% ipython --no-banner

In [1]: import numpy as np

In [2]: np.set_printoptions(precision=2, suppress=True, linewidth=200, legacy="1.25")

In [3]: data = np.loadtxt("case8.csv", delimiter=",")

In [4]: print(data)
[[-0.06  2.15  0.05  0.5 ]
 [ 0.11  1.8  -0.23 -0.25]
 [ 0.6   2.19  0.22 -0.3 ]
 [-0.09  2.12  0.32 -0.23]
 [ 0.    1.98  0.05  0.67]
 [-0.1   2.16  0.03  0.1 ]
 [-0.06  2.68  0.13 -0.03]
 [ 0.06  1.7   0.13  0.07]
 [ 0.06  1.91 -0.19  0.47]
 [ 1.73  0.67  2.26  0.3 ]
 [ 2.27  0.39  2.05 -0.55]
 [ 2.4   0.85  2.39 -0.56]
 [ 2.36  0.66  2.07  0.02]
 [ 1.96  0.8   2.42  0.47]
 [ 1.47  0.68  1.67  0.35]
 [ 1.73  0.75  1.93 -0.19]
 [ 2.48  1.08  2.03 -0.49]
 [ 1.5   1.04  2.21 -0.3 ]]

In [5]: B = np.c_[data[:, :3] @ np.array([[-8, -1, 0], [-3, 3, 9], [-5, -1, -9]]), np.array([3, 2, 3, 2, 3, 2, 1, 1, 2, 1, 1, 3, 1, 2, 1, 0, 3, 2])]

In [6]: print(B)
[[ -6.22   6.46  18.9    3.  ]
 [ -5.13   5.52  18.27   2.  ]
 [-12.47   5.75  17.73   3.  ]
 [ -7.24   6.13  16.2    2.  ]
 [ -6.19   5.89  17.37   3.  ]
 [ -5.83   6.55  19.17   2.  ]
 [ -8.21   7.97  22.95   1.  ]
 [ -6.23   4.91  14.13   1.  ]
 [ -5.26   5.86  18.9    2.  ]
 [-27.15  -1.98 -14.31   1.  ]
 [-29.58  -3.15 -14.94   1.  ]
 [-33.7   -2.24 -13.86   3.  ]
 [-31.21  -2.45 -12.69   1.  ]
 [-30.18  -1.98 -14.58   2.  ]
 [-22.15  -1.1   -8.91   1.  ]
 [-25.74  -1.41 -10.62   0.  ]
 [-33.23  -1.27  -8.55   3.  ]
 [-26.17  -0.59 -10.53   2.  ]]

In [7]: print(np.linalg.norm(np.linalg.qr(data)[0].T @ B, axis=0) ** 2 / ((B ** 2).sum(axis=0) + 1e-12))
[1.   1.   1.   0.86]

In [8]: print(np.round(np.linalg.norm(B - data @ np.linalg.lstsq(data, B)[0], axis=0), 2) + 0)
[0.   0.   0.   3.19]

In [9]: mat = np.array([[3, 3, 3, 3, 3],
   ...:     [3, 6, 6, 6, 6],
   ...:     [3, 6, 9, 9, 9],
   ...:     [3, 6, 9, 12, 12],
   ...:     [3, 6, 9, 12, 15]])

In [10]: # symmetric

In [11]: w, V = np.linalg.eigh(mat)

In [12]: vec = np.array([6, 0, 4, 9, 5])

In [13]: print(vec @ mat @ vec)
4335

In [14]: print(np.abs(mat).sum(axis=1).max(), np.round(np.abs(w).max(), 2))
45 37.03

In [15]: w, V = np.linalg.eig(mat)

In [16]: print(np.sort(np.linalg.eigvals(mat.T)))
[ 0.81  1.06  1.75  4.35 37.03]

In [17]: print(w)
[37.03  4.35  1.75  1.06  0.81]

In [18]: print(round(np.prod(w), 2))
243.0

In [19]: B = np.array([[-3, -1, 0], [0, 3, 0], [2, 1, 1], [3, -2, -2], [2, 2, 2]])

In [20]: print(np.vstack([mat, B.T]).shape)
(8, 5)

In [21]: print(np.einsum("ij,ij->i", mat, mat))
[ 45 153 288 414 495]

In [22]: M = np.load("out6.npy")

In [23]: print(M)
[[-2.02 -1.09 -1.97  1.99]
 [-1.93 -0.97 -1.97  2.11]
 [-2.06 -0.93 -2.12  1.87]
 [-2.28 -1.01 -1.95  2.07]
 [-1.91 -0.99 -1.95  2.01]
 [-1.91 -1.08 -1.89  1.99]
 [-0.04  0.87  2.07  0.1 ]
 [-0.05  1.    2.03  0.09]
 [ 0.03  0.99  1.95 -0.04]
 [ 0.    0.99  2.1  -0.17]
 [ 0.37  0.87  2.03  0.04]
 [-0.14  0.97  2.15  0.01]
 [ 2.01  2.1   1.09 -0.02]
 [ 1.91  1.87  0.96 -0.01]
 [ 2.04  1.98  1.21 -0.1 ]
 [ 1.91  1.9   1.12 -0.05]
 [ 2.    2.11  0.91 -0.08]
 [ 2.    2.04  0.76 -0.04]]

In [24]: cent = M[[13, 16]].astype(float)

In [25]: for _ in range(3):
    ...:     z = np.linalg.norm(M[:, None] - cent, axis=-1).argmin(axis=1)
    ...:     cent = np.array([M[z == j].mean(axis=0) for j in range(2)])
    ...: 

In [26]: print(z)
[0 0 0 0 0 0 1 1 1 1 1 1 1 1 1 1 1 1]

In [27]: print(cent)
[[-2.02 -1.01 -1.97  2.01]
 [ 1.    1.47  1.53 -0.02]]

In [28]: print(cent[1] - cent[0])
[ 3.02  2.49  3.51 -2.03]

In [29]: print(np.abs(cent[1] - cent[0]).argmax())
2

In [30]: print(np.bincount(z))
[ 6 12]

In [31]: vec = np.array([-2, 0, 3, 2])

In [32]: target = M @ vec

In [33]: print(np.round(np.linalg.lstsq(M, target)[0], 2) + 0)
[-2.  0.  3.  2.]

In [34]: print(target)
[ 2.11  2.17  1.5   2.85  1.99  2.13  6.49  6.37  5.71  5.96  5.43  6.75 -0.79 -0.96 -0.65 -0.56 -1.43 -1.8 ]

In [35]: rng = np.random.default_rng(17)

In [36]: target = target + 0.3 * rng.normal(size=18)

In [37]: print(target)
[ 2.44  2.27  1.34  2.47  1.42  2.14  6.25  6.11  5.64  5.94  4.75  7.03 -1.4  -0.4  -0.47 -0.7  -1.03 -1.79]

In [38]: beta, *_ = np.linalg.lstsq(M, target)

In [39]: print([round(float(np.linalg.norm(np.linalg.solve(M.T @ M + lam * np.eye(4), M.T @ target))), 2) for lam in (0, 1, 10, 100)])
[3.93, 3.69, 2.41, 0.54]

In [40]: print(np.round(np.linalg.norm(target - M @ beta), 2))
1.36

In [41]: print(np.round(M.T @ (target - M @ beta), 2) + 0)
[0. 0. 0. 0.]

In [42]: print(beta.round())
[-2.  0.  3.  2.]

In [43]: O, R = np.linalg.qr(mat)

In [44]: print(np.round(abs(R[0, 0]), 2), round(float(np.linalg.norm(mat[:, 0])), 2))
6.71 6.71

In [45]: print(np.abs(np.diag(R)))
[6.71 2.68 2.6  2.45 2.12]

In [46]: print(np.round(O.T @ O, 2) + 0)
[[1. 0. 0. 0. 0.]
 [0. 1. 0. 0. 0.]
 [0. 0. 1. 0. 0.]
 [0. 0. 0. 1. 0.]
 [0. 0. 0. 0. 1.]]

In [47]: arr = np.load("layer11.npy")

In [48]: print(arr)
[[  9.11   2.99   1.82   8.05  -3.03  -3.02]
 [ -2.94  -4.04   0.1  -10.08  -4.98  -3.27]
 [ 12.     4.1    0.02   9.87  -4.07  -5.89]
 [  9.16   3.94  -0.1    9.89  -1.14  -3.12]
 [ -6.05  -0.1   -7.88  -2.02   5.89   0.1 ]]

In [49]: print(round(np.linalg.norm(arr, 2) / np.linalg.norm(arr), 2))
0.89

In [50]: z = M[:, 0] > np.median(M[:, 0])

In [51]: u = M[z].mean(axis=0) - M[~z].mean(axis=0)

In [52]: print(((M - M.mean(axis=0)) @ u > 0).astype(int))
[0 0 0 0 0 0 1 1 1 1 1 1 1 1 1 1 1 1]

In [53]: print(u)
[ 2.73  2.01  1.97 -1.41]

In [54]: print(np.argsort(-np.abs(u).round(6), kind="stable"))
[0 1 2 3]

In [55]: left, s, vt = np.linalg.svd(arr)

In [56]: print(s)
[28.15 12.19  7.38  0.15  0.08]

In [57]: print(np.argmax(s[:-1] / (s[1:] + 1e-6)) + 1)
3

In [58]: B = left[:, :3] @ np.diag(s[:3]) @ vt[:3]

In [59]: print(round(np.abs(arr - B).max(), 2))
0.09

In [60]: print(np.linalg.matrix_rank(arr, rtol=0.05))
3

In [61]: print(np.linalg.matrix_rank(B))
3

In [62]: print(round(float(np.linalg.norm(arr - B) / np.linalg.norm(arr)), 2))
0.01

In [63]: feats = np.loadtxt("w.csv", delimiter=",")

In [64]: print(feats)
[[ 9.33 -5.76  4.62  1.51]
 [-1.48 -0.33 15.51 10.68]
 [ 6.3  13.83  0.95 -3.41]
 [ 8.81 -3.27 -6.57 10.04]
 [ 8.95 -5.82  3.8  -9.69]]

In [65]: B = np.c_[feats[:, :1] @ np.array([[0]]), np.array([3, 2, -4, -2, -1])]

In [66]: print(B)
[[ 0.  3.]
 [ 0.  2.]
 [ 0. -4.]
 [ 0. -2.]
 [ 0. -1.]]

In [67]: print(np.linalg.matrix_rank(np.c_[feats, B]))
5

In [68]: print(np.linalg.matrix_rank(B))
1

In [69]: print(np.linalg.norm(np.linalg.qr(feats)[0].T @ B, axis=0) ** 2 / ((B ** 2).sum(axis=0) + 1e-12))
[0.   0.75]
